$ python3 -q
>>> import numpy as np
>>> import numpy.linalg as la
>>> np.set_printoptions(suppress=True, linewidth=160)
>>> J = np.loadtxt("layer2.csv", delimiter=",")
>>> J
array([[ 0., -1.,  2.],
       [-1.,  0.,  0.],
       [ 2.,  0.,  0.]])
>>> # symmetric
>>> Uu, sv, vt = la.svd(J)
>>> sv.round(2) + 0
array([2.24, 2.24, 0.  ])
>>> np.argmax(sv[:-1] / (sv[1:] + 1e-6)) + 1
np.int64(2)
>>> other = Uu[:, :2] @ np.diag(sv[:2]) @ vt[:2]
>>> print(np.round(la.norm(J - other) / la.norm(J), 2))
0.0
>>> round(la.norm(J - other, 2), 2), round(float(sv[2]), 2)
(np.float64(0.0), 0.0)
>>> r = la.matrix_rank(J)
>>> print(r)
2
>>> ns = la.svd(J)[2][r:].T
>>> np.round(ns @ ns.T, 2)
array([[0. , 0. , 0. ],
       [0. , 0.8, 0.4],
       [0. , 0.4, 0.2]])
>>> [int(la.matrix_rank(J[:i])) for i in range(1, len(J) + 1)]
[1, 2, 2]
>>> ns[:, 0] / ns[np.abs(ns[:, 0]).round(6).argmax(), 0]
array([0. , 1. , 0.5])
>>> J @ ns
array([[0.],
       [0.],
       [0.]])
>>> np.allclose(J @ ns, 0)
True
>>> [int(la.matrix_rank(J[:, :j + 1])) for j in range(3)]
[1, 2, 2]
>>> np.abs(np.diag(la.qr(J)[1])) > 1e-9
array([ True,  True, False])
>>> print(np.unique(J.round(6), axis=0).shape)
(3, 3)
>>> round(float(np.trace(la.pinv(J) @ J)), 2)
2.0
>>> np.round(J @ la.pinv(J) @ J, 2) + 0
array([[ 0., -1.,  2.],
       [-1.,  0.,  0.],
       [ 2.,  0.,  0.]])
>>> vals, evecs = la.eigh(J)
>>> vec = np.array([-3, -1, 2])
>>> np.round(evecs * np.maximum(vals, 0) @ evecs.T, 2)
array([[ 1.12, -0.5 ,  1.  ],
       [-0.5 ,  0.22, -0.45],
       [ 1.  , -0.45,  0.89]])
>>> vec @ J @ vec
np.float64(-30.0)
>>> round(float(vec @ J @ vec / (vec @ vec)), 2), round(vals[0], 2), round(float(vals[-1]), 2)
(-2.14, np.float64(-2.24), 2.24)
>>> np.abs(J).sum(axis=1).max(), round(float(np.abs(vals).max()), 2)
(np.float64(3.0), 2.24)
>>> np.round(la.eigvalsh(J[1:, 1:]), 2)
array([0., 0.])
>>> np.allclose(J @ J.T, J.T @ J)
True
>>> round(float(np.abs(la.eigvals(J)).max()), 2)
2.24
>>> print(np.round(np.sort(np.abs(la.eigvals(J))), 2))
[0.   2.24 2.24]
>>> np.allclose(J, J.T)
True
>>> print(J @ J)
[[ 5.  0.  0.]
 [ 0.  1. -2.]
 [ 0. -2.  4.]]
>>> m1 = np.load("out1.npy")
>>> print(m1)
[[1 2 1 0]
 [3 0 0 1]
 [3 2 2 3]
 [0 3 1 0]]
>>> def softmax(z):
...     e = np.exp(z - z.max(axis=-1, keepdims=True))
...     return e / e.sum(axis=-1, keepdims=True)
... 
>>> np.round(softmax(m1).sum(axis=1), 2)
array([1., 1., 1., 1.])
>>> np.round(softmax(10 * m1[0]), 2) + 0
array([0., 1., 0., 0.])
>>> np.round(softmax(m1[0] + -2), 2)
array([0.2 , 0.53, 0.2 , 0.07])
>>> scores = m1 @ m1.T / np.sqrt(4)
>>> np.round(softmax(scores)[0] @ m1, 2)
array([2.06, 2.16, 1.58, 1.86])
>>> np.round(softmax(scores), 2) + 0
array([[0.14, 0.03, 0.61, 0.22],
       [0.01, 0.27, 0.72, 0.  ],
       [0.  , 0.  , 1.  , 0.  ],
       [0.14, 0.  , 0.23, 0.63]])
>>> rng = np.random.default_rng(531)
>>> idx = rng.permutation(4)
>>> other = m1[:, idx] * rng.choice([-1, 1], 4)
>>> other
array([[ 1,  0, -1, -2],
       [ 3, -1,  0,  0],
       [ 3, -3, -2, -2],
       [ 0,  0, -1, -3]])
>>> Uu, _, vt = la.svd(m1.T @ other)
>>> np.round(Uu @ vt, 2) + 0
array([[ 1.,  0.,  0.,  0.],
       [ 0.,  0.,  0., -1.],
       [ 0.,  0., -1.,  0.],
       [ 0., -1.,  0.,  0.]])
>>> print(idx)
[0 3 2 1]
>>> cent = np.array([[0.9, -0.2, -0.3]])
>>> E = np.array([[-3],
...     [2],
...     [3],
...     [-1],
...     [-2],
...     [0],
...     [-3],
...     [3],
...     [1],
...     [1],
...     [-3],
...     [-1],
...     [1],
...     [-3],
...     [0],
...     [1],
...     [0],
...     [3],
...     [-1],
...     [3],
...     [-2],
...     [-1],
...     [-3],
...     [0]]) @ cent + 0.1 * rng.normal(size=(24, 3))
>>> E.round(2)
array([[-2.78,  0.58,  0.94],
       [ 1.82, -0.32, -0.53],
       [ 2.84, -0.5 , -0.93],
       [-0.79,  0.17,  0.62],
       [-1.63,  0.37,  0.27],
       [ 0.17, -0.12, -0.02],
       [-2.72,  0.45,  0.95],
       [ 2.64, -0.65, -0.98],
       [ 0.97, -0.21, -0.23],
       [ 0.9 , -0.3 , -0.24],
       [-2.73,  0.68,  0.77],
       [-0.95,  0.28,  0.29],
       [ 0.84, -0.07, -0.41],
       [-2.76,  0.53,  0.98],
       [ 0.17,  0.02, -0.01],
       [ 1.01, -0.24, -0.3 ],
       [-0.17, -0.03, -0.12],
       [ 2.7 , -0.51, -0.9 ],
       [-0.87,  0.26,  0.21],
       [ 2.62, -0.56, -0.87],
       [-1.81,  0.49,  0.76],
       [-0.81,  0.08,  0.23],
       [-2.88,  0.58,  0.85],
       [-0.05,  0.03,  0.13]])
>>> Ac = E - E.mean(axis=0)
>>> evecs = la.svd(Ac)[2][:1]
>>> other = Ac - Ac @ evecs.T @ evecs
>>> np.round((Ac @ evecs.T).std(axis=0), 2)
array([1.99])
>>> np.round(np.diag(evecs.T @ evecs), 2)
array([0.87, 0.04, 0.09])
>>> round(float(la.norm(other) / la.norm(Ac)), 2)
0.07
>>> print(np.round(np.cov(Ac @ evecs.T, rowvar=False), 2))
4.14
>>> cov = np.cov(E, rowvar=False)
>>> np.round(E.std(axis=0), 2)
array([1.86, 0.39, 0.62])
>>> print(cov.round(2))
[[ 3.59 -0.75 -1.18]
 [-0.75  0.16  0.24]
 [-1.18  0.24  0.4 ]]
>>> cov.shape
(3, 3)
>>> np.argwhere(np.triu(np.abs(np.corrcoef(E.T)) > 0.8, 1))
array([[0, 1],
       [0, 2],
       [1, 2]])
>>> round(float(np.corrcoef(E[:, 0], E[:, 2])[0, 1]), 2)
-0.98
>>> other = np.c_[E[:, :1] @ np.array([[1]]), np.array([0, 2, 2, 0, 1, 1, 0, 1, 2, 0, 2, 1, 0, 1, 0, 0, 0, 2, 1, 1, 1, 2, 1, 1])]
>>> other.round(2)
array([[-2.78,  0.  ],
       [ 1.82,  2.  ],
       [ 2.84,  2.  ],
       [-0.79,  0.  ],
       [-1.63,  1.  ],
       [ 0.17,  1.  ],
       [-2.72,  0.  ],
       [ 2.64,  1.  ],
       [ 0.97,  2.  ],
       [ 0.9 ,  0.  ],
       [-2.73,  2.  ],
       [-0.95,  1.  ],
       [ 0.84,  0.  ],
       [-2.76,  1.  ],
       [ 0.17,  0.  ],
       [ 1.01,  0.  ],
       [-0.17,  0.  ],
       [ 2.7 ,  2.  ],
       [-0.87,  1.  ],
       [ 2.62,  1.  ],
       [-1.81,  1.  ],
       [-0.81,  2.  ],
       [-2.88,  1.  ],
       [-0.05,  1.  ]])
>>> la.matrix_rank(other)
np.int64(2)
>>> la.matrix_rank(np.c_[E, other])
np.int64(4)
>>> hat = other @ la.solve(other.T @ other, other.T)
>>> print(np.round(np.diag(hat), 2) + 0)
[0.09 0.15 0.2  0.01 0.07 0.03 0.09 0.11 0.12 0.01 0.22 0.04 0.01 0.13 0.   0.01 0.   0.19 0.04 0.1  0.07 0.13 0.14 0.03]
>>> round(float(np.trace(hat)), 2)
2.0
>>> np.round(hat @ other[:, 1], 2) + 0
array([0., 2., 2., 0., 1., 1., 0., 1., 2., 0., 2., 1., 0., 1., 0., 0., 0., 2., 1., 1., 1., 2., 1., 1.])
